$ python3 -q
>>> import numpy as np
>>> np.set_printoptions(precision=3, suppress=True, linewidth=120)
>>> feats = np.load("a.npy")
>>> print(feats)
[[-2.462 -0.073 -1.104 -0.706 -0.091 -0.127  0.489  0.977]
 [-2.424  0.415 -1.031 -0.827  0.015 -0.114  0.593  0.917]
 [-1.414 -2.283 -0.894  0.2   -0.53  -0.123 -0.234  0.771]
 [-2.328  0.833 -0.94  -0.911  0.107 -0.1    0.669  0.84 ]
 [ 1.637  2.092  0.971 -0.083  0.496  0.13   0.145 -0.841]
 [-1.087  2.435 -0.202 -0.979  0.487 -0.001  0.782  0.201]
 [ 2.402  0.66   1.146  0.53   0.214  0.137 -0.342 -1.009]
 [-2.172  1.236 -0.824 -0.974  0.197 -0.083  0.73   0.741]
 [ 0.891  2.582  0.696 -0.436  0.578  0.103  0.41  -0.593]
 [ 1.491  2.223  0.921 -0.162  0.52   0.125  0.204 -0.796]
 [-2.211 -1.265 -1.13  -0.31  -0.337 -0.141  0.163  0.99 ]
 [ 1.597  2.13   0.958 -0.105  0.503  0.129  0.161 -0.829]
 [ 2.069 -1.433  0.755  0.997 -0.243  0.073 -0.754 -0.682]]
>>> rng = np.random.default_rng(7724)
>>> out = feats + rng.integers(-2, 3, (13, 2)) @ rng.integers(-2, 3, (2, 8))
>>> print(out)
[[-2.462 -0.073 -2.104 -0.706 -0.091 -1.127  2.489 -1.023]
 [-4.424 -3.585 -1.031 -4.827 -1.985 -2.114  6.593 -1.083]
 [-2.414 -4.283  1.106 -1.8   -1.53   0.877 -1.234  3.771]
 [-2.328  0.833 -0.94  -0.911  0.107 -0.1    0.669  0.84 ]
 [ 2.637  4.092 -2.029  1.917  1.496 -1.87   3.145 -5.841]
 [ 0.913  6.435 -1.202  3.021  2.487  0.999 -3.218  0.201]
 [ 1.402 -1.34   3.146 -1.47  -0.786  1.137 -1.342  1.991]
 [-2.172  1.236  1.176 -0.974  0.197  1.917 -3.27   4.741]
 [-1.109 -1.418  3.696 -4.436 -1.422  1.103  0.41   3.407]
 [ 3.491  6.223 -1.079  3.838  2.52   0.125 -1.796 -2.796]
 [-3.211 -3.265  0.87  -2.31  -1.337  0.859 -0.837  3.99 ]
 [ 1.597  2.13  -0.042 -0.105  0.503 -0.871  2.161 -2.829]
 [ 2.069 -1.433 -1.245  0.997 -0.243 -1.927  3.246 -4.682]]
>>> print(np.abs(out - feats).sum(axis=1))
[ 6. 22. 13.  0. 19. 18. 13. 12. 20. 18. 13.  6. 12.]
>>> print(out - feats)
[[ 0.  0. -1.  0.  0. -1.  2. -2.]
 [-2. -4.  0. -4. -2. -2.  6. -2.]
 [-1. -2.  2. -2. -1.  1. -1.  3.]
 [ 0.  0.  0.  0.  0.  0.  0.  0.]
 [ 1.  2. -3.  2.  1. -2.  3. -5.]
 [ 2.  4. -1.  4.  2.  1. -4.  0.]
 [-1. -2.  2. -2. -1.  1. -1.  3.]
 [ 0.  0.  2.  0.  0.  2. -4.  4.]
 [-2. -4.  3. -4. -2.  1.  0.  4.]
 [ 2.  4. -2.  4.  2.  0. -2. -2.]
 [-1. -2.  2. -2. -1.  1. -1.  3.]
 [ 0.  0. -1.  0.  0. -1.  2. -2.]
 [ 0.  0. -2.  0.  0. -2.  4. -4.]]
